In [1]: import numpy as np

In [2]: np.set_printoptions(precision=2, suppress=True, linewidth=120)

In [3]: rnd = lambda a: np.round(a, 2) + 0

In [4]: mat = np.load("block6.npy")

In [5]: mat
Out[5]: 
array([[ 1.42,  1.06,  4.18,  0.18,  0.23, -1.43, -1.25, -4.53],
       [ 1.04,  3.93,  3.49,  2.77,  1.73, -2.  , -1.98, -3.3 ],
       [ 1.21,  3.26,  3.58,  2.36,  1.4 , -1.43, -2.4 , -4.16],
       [ 0.98, -1.05,  3.39,  1.78, -1.27,  1.77, -1.65, -3.38],
       [ 0.29, -0.71,  1.65,  2.14, -0.88,  1.73, -0.7 , -0.39],
       [ 1.31,  3.23,  3.52,  2.28,  1.47, -1.43, -2.47, -4.15],
       [-0.28, -0.49,  0.8 ,  2.27, -0.71,  1.84, -0.24,  1.07],
       [ 0.56,  0.66,  2.15,  1.72,  0.06,  0.25, -0.95, -1.52],
       [ 1.22, -1.93,  4.02,  0.81, -1.86,  1.54, -1.28, -3.81],
       [ 0.62, -2.71,  3.5 ,  1.63, -2.27,  2.5 , -0.46, -1.73],
       [ 0.06,  0.99,  2.18,  5.26, -0.18,  2.43, -1.7 , -0.06],
       [ 0.05,  1.33,  1.59,  3.8 ,  0.27,  1.09, -0.82,  0.5 ],
       [ 0.37,  3.62,  3.27,  5.5 ,  1.24, -0.04, -1.62, -0.65],
       [ 0.61, -3.1 ,  2.73,  1.38, -2.48,  2.97, -0.4 , -1.22],
       [ 1.43,  3.69,  3.78,  3.18,  1.65, -1.08, -3.38, -5.39],
       [ 0.81, -0.44,  3.93,  1.6 , -1.  ,  0.47, -0.44, -1.79],
       [ 1.77,  1.32,  5.51,  1.89, -0.04, -0.64, -2.28, -5.49],
       [ 1.33,  0.29,  5.39,  4.07, -0.87,  1.61, -2.26, -3.9 ],
       [ 0.45,  1.  ,  3.02,  2.97, -0.16,  0.3 , -0.56, -0.43],
       [ 0.46,  3.77,  1.22,  3.41,  1.87, -0.61, -2.3 , -1.81],
       [ 0.46, -0.55,  3.51,  3.25, -1.14,  1.83, -0.73, -0.85],
       [ 0.54,  0.32,  3.14,  2.59, -0.57,  0.75, -0.79, -1.43],
       [ 0.96, -1.05,  3.42,  1.89, -1.31,  1.9 , -1.64, -3.37],
       [ 0.96, -3.37,  3.54,  1.21, -2.66,  3.01, -0.88, -2.66],
       [ 0.96,  1.51,  3.61,  4.21,  0.12,  1.45, -2.96, -3.67],
       [ 0.17,  1.99,  1.86,  4.63,  0.41,  1.36, -1.88, -0.62],
       [ 1.72,  1.65,  5.92,  3.55, -0.05,  0.17, -2.54, -4.99],
       [ 0.49,  2.05,  2.21,  3.01,  0.66,  0.06, -1.63, -1.6 ],
       [ 0.97,  3.13,  3.23,  4.1 ,  1.15, -0.19, -2.64, -3.17],
       [ 1.39,  5.03,  4.5 ,  3.84,  2.26, -2.13, -3.1 , -4.86],
       [-0.03,  2.58,  0.16,  2.4 ,  1.44, -0.45, -1.17, -0.19],
       [ 0.23,  0.54,  0.87,  0.22,  0.19, -0.57, -0.15, -0.52],
       [ 0.97,  2.82,  4.31,  4.74,  0.72,  0.46, -2.61, -3.06]])

In [6]: rnd(np.abs(np.linalg.svd(mat)[2][-1]))
Out[6]: array([0.35, 0.53, 0.1 , 0.11, 0.21, 0.45, 0.54, 0.18])

In [7]: np.argsort(-np.linalg.norm(mat, axis=0).round(6), kind="stable")[:3]
Out[7]: array([2, 3, 7])

In [8]: np.linalg.matrix_rank(mat, rtol=0.1)
Out[8]: np.int64(4)

In [9]: np.linalg.cond(mat) > 100
Out[9]: np.True_
